In [1]: import numpy as np

In [2]: np.set_printoptions(precision=2, suppress=True, linewidth=140)

In [3]: def tidy(a):
   ...:     return np.round(a, 2) + 0
   ...: 

In [4]: F = np.array([[5, 6, 7, 8], [9, 10, 11, 12], [13, 14, 15, 16]])

In [5]: x0 = np.array([-7, 1, 3, 0])

In [6]: h1 = np.maximum(F @ x0, 0)

In [7]: np.flatnonzero(h1 > 1e-9)
Out[7]: array([], dtype=int64)

In [8]: np.maximum(F @ (3 * x0), 0)
Out[8]: array([0, 0, 0])

In [9]: h1
Out[9]: array([0, 0, 0])

In [10]: rank = np.linalg.matrix_rank(F)

In [11]: rank
Out[11]: np.int64(2)

In [12]: null = np.linalg.svd(F)[2][rank:].T

In [13]: tidy(null @ null.T)
Out[13]: 
array([[ 0.3, -0.4, -0.1,  0.2],
       [-0.4,  0.7, -0.2, -0.1],
       [-0.1, -0.2,  0.7, -0.4],
       [ 0.2, -0.1, -0.4,  0.3]])

In [14]: tidy(F @ null)
Out[14]: 
array([[0., 0.],
       [0., 0.],
       [0., 0.]])

In [15]: [round(float(x), 2) for x in np.linalg.svd(F, compute_uv=False)[:3]]
Out[15]: [38.27, 1.14, 0.0]

In [16]: tidy(np.linalg.norm(F, 2) / np.linalg.norm(F))
Out[16]: np.float64(1.0)

In [17]: np.linalg.cond(F) > 100
Out[17]: np.True_

In [18]: out = np.array([[-3, -1], [-1, 1], [-3, 3]])

In [19]: data = np.tile(out, (2, 3))

In [20]: data
Out[20]: 
array([[-3, -1, -3, -1, -3, -1],
       [-1,  1, -1,  1, -1,  1],
       [-3,  3, -3,  3, -3,  3],
       [-3, -1, -3, -1, -3, -1],
       [-1,  1, -1,  1, -1,  1],
       [-3,  3, -3,  3, -3,  3]])

In [21]: [round(float(x), 2) for x in np.linalg.svd(data, compute_uv=False)[:3]]
Out[21]: [11.76, 6.45, 0.0]

In [22]: U, s, VT = np.linalg.svd(data)

In [23]: tidy(s)
Out[23]: array([11.76,  6.45,  0.  ,  0.  ,  0.  ,  0.  ])

In [24]: out = U[:, :2] @ np.diag(s[:2]) @ VT[:2]

In [25]: np.linalg.matrix_rank(data, rtol=0.05)
Out[25]: np.int64(2)

In [26]: tidy(np.linalg.norm(data - out) / np.linalg.norm(data))
Out[26]: np.float64(0.0)

In [27]: tidy(np.linalg.norm(data - out, 2)), tidy(s[2])
Out[27]: (np.float64(0.0), np.float64(0.0))

In [28]: U, s, VT = np.linalg.svd(data)

In [29]: V = VT[:(s > 1e-8).sum()]

In [30]: rng = np.random.default_rng(7185)

In [31]: x0 = data[4] + 3 * data[0] + rng.integers(2) * np.eye(6)[4]

In [32]: x0
Out[32]: array([-10.,  -2., -10.,  -2., -10.,  -2.])

In [33]: tidy(np.diag(V.T @ V))
Out[33]: array([0.33, 0.33, 0.33, 0.33, 0.33, 0.33])

In [34]: E = np.load("m.npy")

In [35]: E
Out[35]: 
array([[-6,  0, -3],
       [ 0, -2,  1],
       [-3,  1, -2]])

In [36]: w, V = np.linalg.eigh(E)

In [37]: tidy(w)
Out[37]: array([-7.65, -2.35,  0.  ])

In [38]: tidy(np.linalg.eigvalsh(E + -3 * np.eye(3)))
Out[38]: array([-10.65,  -5.35,  -3.  ])

In [39]: (w > 1e-8).sum(), (w < -1e-8).sum()
Out[39]: (np.int64(0), np.int64(2))

In [40]: tidy(np.linalg.eigvalsh(E @ E))
Out[40]: array([ 0.  ,  5.54, 58.46])

In [41]: tidy(V.T @ E @ V)
Out[41]: 
array([[-7.65,  0.  ,  0.  ],
       [ 0.  , -2.35,  0.  ],
       [ 0.  ,  0.  ,  0.  ]])

In [42]: tidy(np.abs(V[:, -1]))
Out[42]: array([0.41, 0.41, 0.82])

In [43]: np.abs(V[:, -1]).round(6).argmax()
Out[43]: np.int64(2)

In [44]: tidy(V.T @ V)
Out[44]: 
array([[1., 0., 0.],
       [0., 1., 0.],
       [0., 0., 1.]])

In [45]: U, s, VT = np.linalg.svd(E)

In [46]: V = VT[:(s > 1e-8).sum()]

In [47]: x0 = E[0] + 4 * E[2] + rng.integers(2) * np.eye(3)[1]

In [48]: x0
Out[48]: array([-18.,   4., -11.])

In [49]: np.allclose(V.T @ V @ x0, x0)
Out[49]: True

In [50]: tidy(np.linalg.norm(x0 - V.T @ V @ x0))
Out[50]: np.float64(0.0)

In [51]: np.linalg.matrix_rank(np.vstack([E, x0]))
Out[51]: np.int64(2)

In [52]: tidy(np.trace(np.linalg.pinv(E) @ E))
Out[52]: np.float64(2.0)

In [53]: tidy(E @ np.linalg.pinv(E) @ E)
Out[53]: 
array([[-6.,  0., -3.],
       [ 0., -2.,  1.],
       [-3.,  1., -2.]])

In [54]: np.allclose(E[:-1].T @ np.linalg.lstsq(E[:-1].T, E[-1])[0], E[-1])
Out[54]: True

In [55]: np.linalg.lstsq(E[:-1].T, E[-1])[2]
Out[55]: np.int32(2)

In [56]: mat = np.loadtxt("dump.csv", delimiter=",")

In [57]: mat
Out[57]: 
array([[-1.91, -1.  , -0.5 ],
       [ 0.6 ,  0.3 , -2.3 ],
       [-1.61, -0.8 ,  2.6 ],
       [ 2.59,  1.3 ,  1.8 ],
       [-0.84, -0.4 , -0.4 ],
       [-2.41, -1.2 , -0.6 ],
       [-1.02, -0.5 ,  0.8 ],
       [-0.4 , -0.2 ,  0.1 ],
       [ 5.36,  2.7 , -0.6 ],
       [ 0.31,  0.2 ,  1.3 ],
       [-0.35, -0.2 , -0.2 ],
       [ 0.38,  0.2 , -0.7 ],
       [-1.37, -0.7 , -0.1 ],
       [ 0.61,  0.3 ,  0.  ],
       [-0.18, -0.1 , -0.6 ]])

In [58]: dist = np.linalg.norm(mat[:, None] - mat[None], axis=-1)

In [59]: np.flatnonzero(dist[5] < dist.mean() / 2)
Out[59]: array([ 0,  5, 12])

In [60]: dist.mean(axis=1).argmax()
Out[60]: np.int64(8)

In [61]: W1 = np.array([[1, 4, -1, 3, 3], [2, -5, 2, 5, 0], [5, 4, -3, 4, -1]])

In [62]: coef = np.array([1, 0, -3, 1, -1])

In [63]: hid = np.maximum(mat @ W1 + coef, 0)

In [64]: tidy((hid > 0).mean(axis=0))
Out[64]: array([0.47, 0.4 , 0.07, 0.4 , 0.33])

In [65]: (hid > 0).astype(int)
Out[65]: 
array([[0, 0, 0, 0, 0],
       [0, 0, 1, 0, 1],
       [1, 1, 0, 1, 0],
       [1, 1, 0, 1, 1],
       [0, 0, 0, 0, 0],
       [0, 0, 0, 0, 0],
       [1, 1, 0, 0, 0],
       [1, 0, 0, 0, 0],
       [1, 1, 0, 1, 1],
       [1, 1, 0, 1, 0],
       [0, 0, 0, 0, 0],
       [0, 0, 0, 1, 1],
       [0, 0, 0, 0, 0],
       [1, 1, 0, 1, 1],
       [0, 0, 0, 0, 0]])

In [66]: C = np.array([[4, 7, 0], [7, 8, 8], [2, 1, 4], [9, 1, 9], [4, 6, 4]])

In [67]: (hid @ C).round(6).argmax(axis=1)
Out[67]: array([0, 2, 1, 0, 0, 0, 1, 1, 0, 0, 0, 0, 0, 0, 0])

In [68]: K = np.load("w.npy")

In [69]: K
Out[69]: 
array([[2, 0],
       [0, 2]])

In [70]: f = np.array([-1, -3])

In [71]: np.array([np.convolve(row, f, "same") for row in K])
Out[71]: 
array([[-2, -6],
       [ 0, -2]])

In [72]: np.convolve(K[1], f)
Out[72]: array([ 0, -2, -6])

In [73]: np.correlate(K[1], K[0], "full")
Out[73]: array([0, 0, 4])

In [74]: m1 = np.loadtxt("sample12.csv", delimiter=",")

In [75]: m1
Out[75]: 
array([[-1., -1., -2.],
       [ 1.,  0.,  0.],
       [-1.,  1.,  8.]])

In [76]: gram = m1.T @ m1

In [77]: tidy(np.linalg.svd(m1, compute_uv=False) ** 2)
Out[77]: array([70.01,  2.81,  0.18])

In [78]: gram
Out[78]: 
array([[ 3.,  0., -6.],
       [ 0.,  2., 10.],
       [-6., 10., 68.]])

In [79]: np.diag(gram)
Out[79]: array([ 3.,  2., 68.])

In [80]: out = m1[0, 0] * m1[1:] - np.outer(m1[1:, 0], m1[0])

In [81]: out
Out[81]: 
array([[  0.,   1.,   2.],
       [  0.,  -2., -10.]])

In [82]: np.flatnonzero(~out.round(6).any(axis=1))
Out[82]: array([], dtype=int64)

In [83]: m1[:, 0] / m1[0, 0]
Out[83]: array([ 1., -1.,  1.])

In [84]: f = np.array([1, 1, 4])

In [85]: out = m1 + np.outer(f, np.eye(3)[1])

In [86]: np.linalg.matrix_rank(np.linalg.inv(out) - np.linalg.inv(m1), tol=1e-8)
Out[86]: np.int64(1)

In [87]: out
Out[87]: 
array([[-1.,  0., -2.],
       [ 1.,  1.,  0.],
       [-1.,  5.,  8.]])

In [88]: O, r_ = np.linalg.qr(m1)

In [89]: tidy(O @ r_)
Out[89]: 
array([[-1., -1., -2.],
       [ 1.,  0.,  0.],
       [-1.,  1.,  8.]])

In [90]: O.shape, r_.shape
Out[90]: ((3, 3), (3, 3))

In [91]: np.trace(O @ O.T)
Out[91]: np.float64(3.0)

In [92]: x0 = np.array([-2, 4, 3])

In [93]: rhs = m1 @ x0

In [94]: coef, lr = np.zeros(3), 1 / np.linalg.norm(m1, 2) ** 2

In [95]: for i in range(150):
    ...:     coef -= lr * m1.T @ (m1 @ coef - rhs)
    ...:     if i % 50 == 0: print(i, round(np.linalg.norm(m1 @ coef - rhs), 2))
    ...: 
0 1.73
50 1.46
100 1.28

In [96]: tidy(np.linalg.cond(m1))
Out[96]: np.float64(19.56)

In [97]: J = np.loadtxt("a.csv", delimiter=",")

In [98]: J
Out[98]: 
array([[ 0.9, -0.9, -0.3],
       [ 1.4,  0.3,  0.3],
       [-0.1, -0.4,  0.4],
       [ 0.7,  0.1, -0.3],
       [ 0.3, -0.8, -0.3],
       [ 0.5,  0.9, -2.4],
       [ 0. ,  0.7,  0.8],
       [-0.1,  0.8, -1.9],
       [ 1.1,  1. ,  0.5],
       [ 6. ,  0.9,  0.9],
       [-0.2, -1.1, -1.3],
       [-1.1,  0.2, -1.1]])

In [99]: C = J[[8, 9]].astype(float)

In [100]: for _ in range(7):
     ...:     idx = np.linalg.norm(J[:, None] - C, axis=-1).argmin(axis=1)
     ...:     C = np.array([J[idx == j].mean(axis=0) for j in range(2)])
     ...: 

In [101]: idx
Out[101]: array([0, 0, 0, 0, 0, 0, 0, 0, 0, 1, 0, 0])

In [102]: np.bincount(idx)
Out[102]: array([11,  1])

In [103]: tidy(C[1] - C[0])
Out[103]: array([5.69, 0.83, 1.41])

In [104]: tidy(C)
Out[104]: 
array([[ 0.31,  0.07, -0.51],
       [ 6.  ,  0.9 ,  0.9 ]])
